% ipython --no-banner

In [1]: import numpy as np

In [2]: np.set_printoptions(precision=3, suppress=True, linewidth=160)

In [3]: J = np.loadtxt("mat.csv", delimiter=",")

In [4]: J
Out[4]: 
array([[ 1., -2.,  1., -2.],
       [-1., -1., -1., -1.],
       [ 1., -2.,  1., -2.],
       [-1., -1., -1., -1.]])

In [5]: np.abs(np.diag(np.linalg.qr(J)[1])) > 1e-9
Out[5]: array([ True,  True, False, False])

In [6]: round(float(np.trace(np.linalg.pinv(J) @ J)), 3)
Out[6]: 2.0

In [7]: np.allclose(J[:-1].T @ np.linalg.lstsq(J[:-1].T, J[-1])[0], J[-1])
Out[7]: True

In [8]: [round(float(x), 3) for x in np.linalg.svd(J, compute_uv=False)[:3]]
Out[8]: [4.606, 2.606, 0.0]

In [9]: np.round(np.linalg.norm(J, 2) / np.linalg.norm(J), 3)
Out[9]: np.float64(0.87)

In [10]: Uu, sv, VT = np.linalg.svd(J)

In [11]: evecs = VT[:(sv > 1e-8).sum()]

In [12]: rng = np.random.default_rng(591589)

In [13]: x = J[0] + -3 * J[2] + rng.integers(2) * np.eye(4)[3]

In [14]: x
Out[14]: array([-2.,  4., -2.,  5.])

In [15]: np.allclose(evecs.T @ evecs @ x, x)
Out[15]: False

In [16]: np.round(evecs.T @ evecs, 3) + 0
Out[16]: 
array([[0.5, 0. , 0.5, 0. ],
       [0. , 0.5, 0. , 0.5],
       [0.5, 0. , 0.5, 0. ],
       [0. , 0.5, 0. , 0.5]])

In [17]: F = np.loadtxt("a.csv", delimiter=",")

In [18]: F.round(3) + 0
Out[18]: 
array([[-29.974, -23.981,  33.972,  -7.995,  -2.002,   2.002],
       [-24.25 , -19.894,  27.977,  -6.947,  -2.337,   2.337],
       [-23.835, -19.596,  27.541,  -6.868,  -2.357,   2.357],
       [-23.747, -19.533,  27.449,  -6.852,  -2.362,   2.362],
       [-23.37 , -19.262,  27.052,  -6.78 ,  -2.38 ,   2.38 ],
       [-22.164, -18.394,  25.782,  -6.548,  -2.433,   2.433],
       [-20.682, -17.326,  24.22 ,  -6.257,  -2.492,   2.492],
       [-20.381, -17.108,  23.901,  -6.198,  -2.503,   2.503],
       [-18.521, -15.76 ,  21.934,  -5.823,  -2.561,   2.561],
       [-18.401, -15.673,  21.807,  -5.799,  -2.565,   2.565],
       [-14.633, -12.919,  17.796,  -5.004,  -2.628,   2.628],
       [-12.53 , -11.365,  15.541,  -4.535,  -2.626,   2.626],
       [-12.293, -11.189,  15.287,  -4.481,  -2.624,   2.624],
       [ -7.986,  -7.947,  10.609,  -3.438,  -2.495,   2.495],
       [ -7.433,  -7.522,  10.   ,  -3.294,  -2.464,   2.464],
       [ -6.799,  -7.033,   9.299,  -3.125,  -2.422,   2.422],
       [ -6.587,  -6.869,   9.065,  -3.068,  -2.407,   2.407],
       [ -6.495,  -6.797,   8.962,  -3.043,  -2.4  ,   2.4  ],
       [ -5.617,  -6.111,   7.983,  -2.799,  -2.326,   2.326],
       [ -5.148,  -5.741,   7.456,  -2.665,  -2.281,   2.281],
       [ -3.023,  -4.019,   5.027,  -2.008,  -2.004,   2.004],
       [ -2.804,  -3.836,   4.771,  -1.934,  -1.967,   1.967],
       [  0.014,  -1.22 ,   1.215,  -0.755,  -1.138,   1.138],
       [  0.048,  -1.18 ,   1.164,  -0.735,  -1.118,   1.118],
       [  0.332,  -0.815,   0.705,  -0.537,  -0.916,   0.916],
       [  0.011,   0.   ,  -0.004,   0.   ,  -0.004,   0.004],
       [ -0.999,  -0.111,   0.444,  -0.154,   0.102,  -0.102],
       [ -1.227,  -0.149,   0.558,  -0.224,   0.073,  -0.073],
       [ -2.209,  -0.286,   1.023,  -0.704,  -0.319,   0.319],
       [ -2.334,  -0.294,   1.072,  -0.797,  -0.417,   0.417],
       [ -2.375,  -0.295,   1.087,  -0.829,  -0.452,   0.452],
       [ -2.832,  -0.239,   1.182,  -1.36 ,  -1.096,   1.096],
       [ -2.986,  -0.089,   1.084,  -1.808,  -1.717,   1.717],
       [ -2.994,  -0.061,   1.059,  -1.871,  -1.808,   1.808],
       [ -3.   ,   0.011,   0.989,  -2.021,  -2.032,   2.032],
       [ -3.   ,   0.011,   0.989,  -2.022,  -2.033,   2.033],
       [ -2.898,   0.321,   0.645,  -2.538,  -2.841,   2.841],
       [ -2.893,   0.33 ,   0.634,  -2.551,  -2.862,   2.862],
       [ -2.834,   0.431,   0.513,  -2.692,  -3.093,   3.093],
       [ -2.823,   0.448,   0.493,  -2.715,  -3.132,   3.132],
       [ -2.779,   0.515,   0.411,  -2.803,  -3.278,   3.278],
       [ -2.205,   1.204,  -0.469,  -3.574,  -4.626,   4.626],
       [ -1.832,   1.584,  -0.973,  -3.934,  -5.291,   5.291],
       [ -1.645,   1.765,  -1.217,  -4.096,  -5.595,   5.595],
       [ -1.573,   1.834,  -1.309,  -4.155,  -5.708,   5.708],
       [ -0.559,   2.754,  -2.568,  -4.889,  -7.147,   7.147],
       [  3.6  ,   6.15 ,  -7.35 ,  -7.03 , -11.745,  11.745],
       [  4.243,   6.65 ,  -8.065,  -7.302, -12.367,  12.367],
       [  4.758,   7.048,  -8.635,  -7.513, -12.856,  12.856]])

In [19]: basis = F[[29, 45]].astype(float)

In [20]: for _ in range(7):
    ...:     lab = np.linalg.norm(F[:, None] - basis, axis=-1).argmin(axis=1)
    ...:     basis = np.array([F[lab == j].mean(axis=0) for j in range(2)])
    ...: 

In [21]: lab
Out[21]: array([0, 0, 0, 0, 0, 0, 0, 0, 0, 0, 0, 0, 0, 1, 1, 1, 1, 1, 1, 1, 1, 1, 1, 1, 1, 1, 1, 1, 1, 1, 1, 1, 1, 1, 1, 1, 1, 1, 1, 1, 1, 1, 1, 1, 1, 1, 1, 1, 1])

In [22]: np.bincount(lab)
Out[22]: array([13, 36])
